$ python3 -q
>>> import numpy as np
>>> from numpy import linalg as LA
>>> np.set_printoptions(precision=3, suppress=True, linewidth=200)
>>> mat = np.load("layer2.npy")
>>> print(mat)
[[0.133 0.067 0.133 0.067 0.    0.133 0.067 0.133 0.067 0.067 0.067 0.067]
 [0.154 0.231 0.    0.077 0.154 0.077 0.    0.    0.    0.154 0.077 0.077]
 [0.077 0.077 0.231 0.    0.077 0.154 0.077 0.154 0.    0.077 0.077 0.   ]
 [0.067 0.067 0.133 0.067 0.    0.133 0.133 0.133 0.133 0.    0.    0.133]
 [0.083 0.167 0.    0.    0.25  0.083 0.167 0.167 0.083 0.    0.    0.   ]
 [0.133 0.133 0.067 0.    0.067 0.067 0.133 0.    0.133 0.133 0.067 0.067]
 [0.071 0.071 0.071 0.143 0.071 0.    0.071 0.071 0.071 0.143 0.143 0.071]
 [0.    0.154 0.077 0.077 0.    0.154 0.077 0.154 0.077 0.077 0.154 0.   ]
 [0.083 0.083 0.167 0.167 0.    0.    0.083 0.083 0.083 0.083 0.083 0.083]
 [0.133 0.    0.133 0.067 0.067 0.133 0.    0.067 0.067 0.2   0.067 0.067]
 [0.071 0.143 0.143 0.071 0.071 0.071 0.071 0.    0.    0.    0.214 0.143]
 [0.125 0.125 0.    0.125 0.25  0.    0.    0.    0.    0.    0.    0.375]]
>>> # rows sum to 1
>>> print(np.sort(np.abs(LA.eigvals(mat))))
[0.027 0.076 0.099 0.099 0.141 0.141 0.161 0.161 0.229 0.229 0.301 1.   ]
>>> rng = np.random.default_rng(37977)
>>> labels = rng.permutation(12)
>>> print(labels)
[ 4  6 10  3  5  1  8  0  2  7 11  9]
>>> B = mat[labels][:, labels]
>>> print(np.diag(B))
[0.25  0.071 0.214 0.067 0.067 0.231 0.083 0.133 0.231 0.154 0.375 0.2  ]
>>> print(round(np.trace(B), 3))
2.076
>>> print(np.allclose(B, mat))
False
>>> print(round(LA.det(B), 3), round(float(LA.det(mat[labels])), 3))
0.0 0.0
>>> LA.rank(mat)
Traceback (most recent call last):
  File "<python-input-15>", line 1, in <module>
    LA.rank(mat)
    ^^^^^^^
AttributeError: module 'numpy.linalg' has no attribute 'rank'
>>> print(mat.sum(axis=1))
[1. 1. 1. 1. 1. 1. 1. 1. 1. 1. 1. 1.]
>>> print(np.unravel_index(np.abs(mat).argmax(), mat.shape))
(np.int64(11), np.int64(11))
>>> print(LA.svd(mat, compute_uv=False))
[1.012 0.477 0.338 0.29  0.243 0.215 0.171 0.152 0.108 0.063 0.032 0.012]
>>> print(np.abs(mat).max())
0.375
>>> print(mat.shape)
(12, 12)
>>> th = np.sort(rng.uniform(-2, 2, 27))
>>> M = np.c_[th, th ** 2, th ** 3] @ np.array([[1, 0, 0, 2, 2, 2, 2, 2, 0, 3, 3, 0],
...     [0, 3, 2, 0, 3, 1, 1, 0, 3, 0, 3, 0],
...     [2, 2, 3, 0, 3, 1, 1, 0, 0, 3, 0, 1]])
>>> print(M)
[[-16.031  -3.076 -13.811  -3.836 -13.969  -7.214  -7.214  -3.836  11.037 -26.924   5.283  -7.056]
 [-11.769  -1.251  -9.214  -3.426  -9.706  -5.52   -5.52   -3.426   8.805 -20.224   3.665  -5.028]
 [-11.752  -1.245  -9.197  -3.425  -9.689  -5.513  -5.513  -3.425   8.796 -20.197   3.659  -5.02 ]
 [ -8.054   0.06   -5.433  -2.973  -6.196  -4.047  -4.047  -2.973   6.628 -14.311   2.169  -3.284]
 [ -5.059   0.799  -2.65   -2.481  -3.592  -2.851  -2.851  -2.481   4.617  -9.449   0.895  -1.909]
 [ -4.933   0.82   -2.54   -2.456  -3.488  -2.8    -2.8    -2.456   4.525  -9.241   0.84   -1.852]
 [ -3.931   0.953  -1.707  -2.24   -2.693  -2.391  -2.391  -2.24    3.764  -7.577   0.404  -1.406]
 [ -3.513   0.985  -1.38   -2.138  -2.375  -2.217  -2.217  -2.138   3.429  -6.873   0.222  -1.222]
 [ -3.128   0.999  -1.092  -2.036  -2.092  -2.055  -2.055  -2.036   3.109  -6.219   0.055  -1.055]
 [ -2.666   0.993  -0.768  -1.901  -1.766  -1.856  -1.856  -1.901   2.709  -5.425  -0.142  -0.858]
 [ -1.91    0.912  -0.303  -1.635  -1.269  -1.513  -1.513  -1.635   2.005  -4.092  -0.447  -0.546]
 [ -1.809   0.893  -0.248  -1.594  -1.207  -1.465  -1.465  -1.594   1.905  -3.909  -0.485  -0.506]
 [ -1.608   0.847  -0.147  -1.506  -1.086  -1.366  -1.366  -1.506   1.702  -3.541  -0.558  -0.427]
 [ -1.086   0.672   0.057  -1.233  -0.796  -1.088  -1.088  -1.233   1.141  -2.554  -0.709  -0.235]
 [ -0.59    0.397   0.131  -0.861  -0.544  -0.756  -0.756  -0.861   0.556  -1.531  -0.736  -0.08 ]
 [ -0.388   0.243   0.107  -0.643  -0.432  -0.573  -0.573  -0.643   0.31   -1.064  -0.654  -0.033]
 [  0.083   0.021   0.015   0.165   0.187   0.172   0.172   0.165   0.02    0.249   0.267   0.001]
 [  1.69    2.705   2.569   1.543   4.708   2.598   2.598   1.543   1.786   3.693   4.101   0.459]
 [  2.164   3.547   3.447   1.732   5.928   3.13    3.13    1.732   2.249   4.545   4.846   0.649]
 [  2.468   4.08    4.011   1.837   6.691   3.455   3.455   1.837   2.53    5.079   5.286   0.775]
 [  2.473   4.089   4.02    1.838   6.704   3.46    3.46    1.838   2.535   5.088   5.293   0.777]
 [  3.05    5.086   5.093   2.014   8.122   4.05    4.05    2.014   3.043   6.086   6.064   1.022]
 [  3.464   5.79    5.861   2.126   9.116   4.456   4.456   2.126   3.389   6.79    6.577   1.201]
 [  3.756   6.282   6.402   2.199   9.809   4.736   4.736   2.199   3.625   7.283   6.923   1.328]
 [  5.908   9.808  10.363   2.638  14.741   6.672   6.672   2.638   5.219  10.841   9.176   2.295]
 [  5.951   9.877  10.441   2.645  14.836   6.709   6.709   2.645   5.248  10.91    9.217   2.314]
 [  8.806  14.359  15.63    3.075  21.068   9.073   9.073   3.075   7.091  15.515  11.704   3.634]]
>>> print(np.allclose(M[:-1].T @ LA.lstsq(M[:-1].T, M[-1])[0], M[-1]))
True
>>> print(np.abs(np.diag(LA.qr(M)[1])) > 1e-9)
[ True  True  True False False False False False False False False False]
>>> print(LA.lstsq(M[:-1].T, M[-1])[2])
3
>>> X = np.loadtxt("data.csv", delimiter=",")
>>> print(X)
[[ 4.336 -4.727  9.709  0.723 -0.395  7.247  2.66 ]
 [ 1.267 -0.677  0.036 -7.025  3.941 -3.593 -9.042]
 [-2.616 -1.772  0.5   -3.635 -2.456 -0.746 12.332]
 [ 1.098  1.321  2.369 -6.863  4.77  -1.551 -7.48 ]
 [-2.044 -3.786 -1.361 -4.812 -1.977 -1.897 13.044]
 [ 4.937 -5.558  8.505  0.909 -1.577  8.736  1.748]
 [ 2.136  1.22   3.146 -5.658  6.44  -3.146 -8.693]
 [ 4.781 -4.494  9.587  0.048  0.332  9.094  3.765]
 [ 0.632 -0.829  1.644 -7.157  5.321 -1.806 -8.687]
 [ 2.255 -0.198  0.404 -7.325  5.582 -1.338 -9.814]
 [-0.419 -2.543 -0.25  -4.442 -2.159  1.298 12.68 ]
 [ 2.347 -0.759  1.072 -6.233  5.599 -2.816 -8.106]
 [ 4.767 -6.981  8.932 -0.404 -0.928  7.596  2.767]
 [-3.527 -2.783 -2.051 -5.845 -2.053 -1.4   12.209]
 [ 1.835 -4.336  8.657  0.144 -0.149  6.731  3.22 ]
 [ 2.985 -0.114  0.121 -5.542  4.199 -2.112 -7.081]
 [-2.787 -0.591 -0.242 -5.865 -0.856 -1.822 11.13 ]
 [ 1.229  0.338  1.319 -7.283  4.535 -1.57  -9.665]
 [ 3.117 -0.512  1.45  -5.665  5.721 -2.781 -7.74 ]
 [-1.934 -2.974 -0.564 -3.423 -1.416 -1.755 10.104]
 [ 3.031  0.815 -0.545 -6.636  5.507 -2.853 -9.173]
 [ 0.18   0.377 -0.798 -7.058  4.308 -3.594 -6.936]
 [-0.057 -1.786 -0.725 -4.127 -0.415 -2.137 10.371]
 [ 3.277 -5.585  9.299 -0.688  0.343  8.975  1.314]
 [-1.106 -1.015 -0.543 -4.802 -2.29  -0.138 11.478]
 [ 4.129 -6.557  8.931  1.379 -0.373  7.965  4.278]
 [ 4.652 -5.595  9.578 -0.025 -0.022  8.187  3.65 ]
 [-1.324 -0.875 -0.058 -4.02  -1.529 -1.726 11.131]
 [-2.055 -0.398  1.052 -5.761 -1.487  0.679 14.127]
 [-1.563 -2.106  0.919 -3.145 -0.673 -2.392 11.093]
 [ 4.763 -6.996  9.682 -0.387 -0.539  8.723  1.935]
 [-3.01  -0.643 -1.401 -4.127 -3.096 -0.674 11.77 ]
 [ 3.871 -4.049  8.845  0.122 -1.864  9.092  1.881]
 [-1.786 -1.235  0.508 -3.385 -1.994 -0.31  11.921]
 [ 5.454 -5.272  8.096 -1.275  1.038  8.593  3.637]
 [ 3.504 -5.712 10.71   2.197 -0.115  9.022  0.958]
 [ 2.214  0.544  0.987 -7.142  3.517 -1.33  -6.611]
 [ 2.292  1.69   0.448 -7.734  5.828 -4.103 -9.953]]
>>> W2 = X[[24, 4]].astype(float)
>>> for _ in range(7):
...     labels = LA.norm(X[:, None] - W2, axis=-1).argmin(axis=1)
...     W2 = np.array([X[labels == j].mean(axis=0) for j in range(2)])
... 
>>> print(labels)
[0 0 1 0 1 0 0 0 0 0 1 0 0 1 0 0 1 0 0 1 0 0 1 0 1 0 0 1 1 1 0 1 0 1 0 0 0 0]
>>> print(np.bincount(labels))
[25 13]
>>> B = X / LA.norm(X, axis=1, keepdims=True)
>>> G = B @ B.T
>>> print((G - 2 * np.eye(38)).round(6).argmax(axis=1))
[26 21 33 17 19 32 18 26 17 17 24 18 30  4 26 20 27  9 11  4 15  1 27 30 33 26  7 33 33 27 12  2  5  2  7  0 17 20]
>>> print(LA.norm(B, axis=1))
[1. 1. 1. 1. 1. 1. 1. 1. 1. 1. 1. 1. 1. 1. 1. 1. 1. 1. 1. 1. 1. 1. 1. 1. 1. 1. 1. 1. 1. 1. 1. 1. 1. 1. 1. 1. 1. 1.]
>>> B = np.array([[5, 4, 4],
...     [3, 3, 2],
...     [4, 0, 5],
...     [3, 2, 3],
...     [5, 5, 3],
...     [1, 1, 0],
...     [1, 1, 1]])
>>> print(LA.matrix_rank(np.vstack([X, B.T])))
7
>>> print(np.vstack([X, B.T]).shape)
(41, 7)
>>> print(np.einsum("ij->j", X))
[  50.861  -85.153  117.968 -141.967   38.618   54.348   76.222]
>>> labels = X[:, 2] > np.median(X[:, 2])
>>> f = X[labels].mean(axis=0) - X[~labels].mean(axis=0)
>>> print(np.round((((X - X.mean(axis=0)) @ f > 0) == labels).mean(), 3))
0.947
>>> print(labels.astype(int))
[1 0 0 1 0 1 1 1 1 0 0 1 1 0 1 0 0 1 1 0 0 0 0 1 0 1 1 0 1 0 1 0 1 0 1 1 0 0]
